$ python -q
>>> import numpy as np
>>> np.set_printoptions(precision=3, suppress=True, linewidth=200, floatmode="fixed")
>>> tidy = lambda a: np.round(a, 3) + 0
>>> arr = np.load("test14.npy")
>>> arr
array([[0.000, 0.000, 0.000, 0.000, 0.000, 3.000],
       [0.000, 0.000, 0.000, 0.000, 0.000, 5.000],
       [0.000, 0.000, 0.000, 0.000, 0.000, 0.000],
       [0.000, 0.000, 0.000, 0.000, 0.000, 5.000],
       [0.000, 0.000, 0.000, 0.000, 0.000, 3.000],
       [3.000, 5.000, 0.000, 5.000, 3.000, 0.000]])
>>> Uu, sig, vt = np.linalg.svd(arr, full_matrices=False)
>>> tidy(Uu.T @ arr @ vt.T)
array([[8.246, 0.000, 0.000, 0.000, 0.000, 0.000],
       [0.000, 8.246, 0.000, 0.000, 0.000, 0.000],
       [0.000, 0.000, 0.000, 0.000, 0.000, 0.000],
       [0.000, 0.000, 0.000, 0.000, 0.000, 0.000],
       [0.000, 0.000, 0.000, 0.000, 0.000, 0.000],
       [0.000, 0.000, 0.000, 0.000, 0.000, 0.000]])
>>> sig / sig[0]
array([ 1.000,  1.000,  0.000,  0.000, -0.000,  0.000])
>>> tidy(np.sqrt((sig ** 2).sum())), tidy(np.linalg.norm(arr))
(np.float64(11.662), np.float64(11.662))
>>> mat = np.array([[-1, -2, -6, -1],
...     [-1, -1, -2, -6],
...     [-6, -1, -1, -2],
...     [-2, -6, -1, -1]])
>>> np.linalg.cond(arr) > 100
np.True_
>>> mat.inv()
Traceback (most recent call last):
  File "<python-input-11>", line 1, in <module>
    mat.inv()
    ^^^^^^^
AttributeError: 'numpy.ndarray' object has no attribute 'inv'
>>> np.trace(mat)
np.int64(-4)
>>> np.allclose(mat @ mat.T, mat.T @ mat)
True
>>> assert mat == mat.T
Traceback (most recent call last):
  File "<python-input-14>", line 1, in <module>
    assert mat == mat.T
           ^^^^^^^^^^^^
ValueError: The truth value of an array with more than one element is ambiguous. Use a.any() or a.all()
>>> tidy(np.linalg.det(mat))
np.float64(1040.0)
>>> mat @ mat
array([[41, 16, 17, 26],
       [26, 41, 16, 17],
       [17, 26, 41, 16],
       [16, 17, 26, 41]])
>>> tidy(np.sort(np.abs(np.linalg.eigvals(mat))))
array([ 4.000,  5.099,  5.099, 10.000])
>>> u, g = mat[0], mat[2]
>>> u @ u
np.int64(42)
>>> p = (u @ g) / (u @ u) * u
>>> np.outer(u, g)
array([[ 6,  1,  1,  2],
       [12,  2,  2,  4],
       [36,  6,  6, 12],
       [ 6,  1,  1,  2]])
>>> (g - p) @ u
np.float64(0.0)
>>> tidy(np.linalg.norm(u + g) ** 2 + np.linalg.norm(u - g) ** 2)
np.float64(168.0)
>>> mat @ (-1.0) ** np.arange(4)
array([-4.000,  4.000, -4.000,  4.000])
>>> mat @ np.ones(4)
array([-10.000, -10.000, -10.000, -10.000])
>>> Uu, sig = np.linalg.svd(mat)
Traceback (most recent call last):
  File "<python-input-26>", line 1, in <module>
    Uu, sig = np.linalg.svd(mat)
    ^^^^^^^
ValueError: too many values to unpack (expected 2)
>>> Uu, sig, vt = np.linalg.svd(mat, full_matrices=False)
>>> tidy(Uu.T @ Uu)
array([[1.000, 0.000, 0.000, 0.000],
       [0.000, 1.000, 0.000, 0.000],
       [0.000, 0.000, 1.000, 0.000],
       [0.000, 0.000, 0.000, 1.000]])
>>> tidy(sig / sig[0])
array([1.000, 0.510, 0.510, 0.400])
>>> tidy(np.abs(vt[0]))
array([0.500, 0.500, 0.500, 0.500])
>>> np.abs(Uu[:, 0]).round(6).argmax()
np.int64(0)
>>> np.allclose(Uu * sig @ vt, mat)
True
>>> tidy(vt @ vt.T)
array([[1.000, 0.000, 0.000, 0.000],
       [0.000, 1.000, 0.000, 0.000],
       [0.000, 0.000, 1.000, 0.000],
       [0.000, 0.000, 0.000, 1.000]])
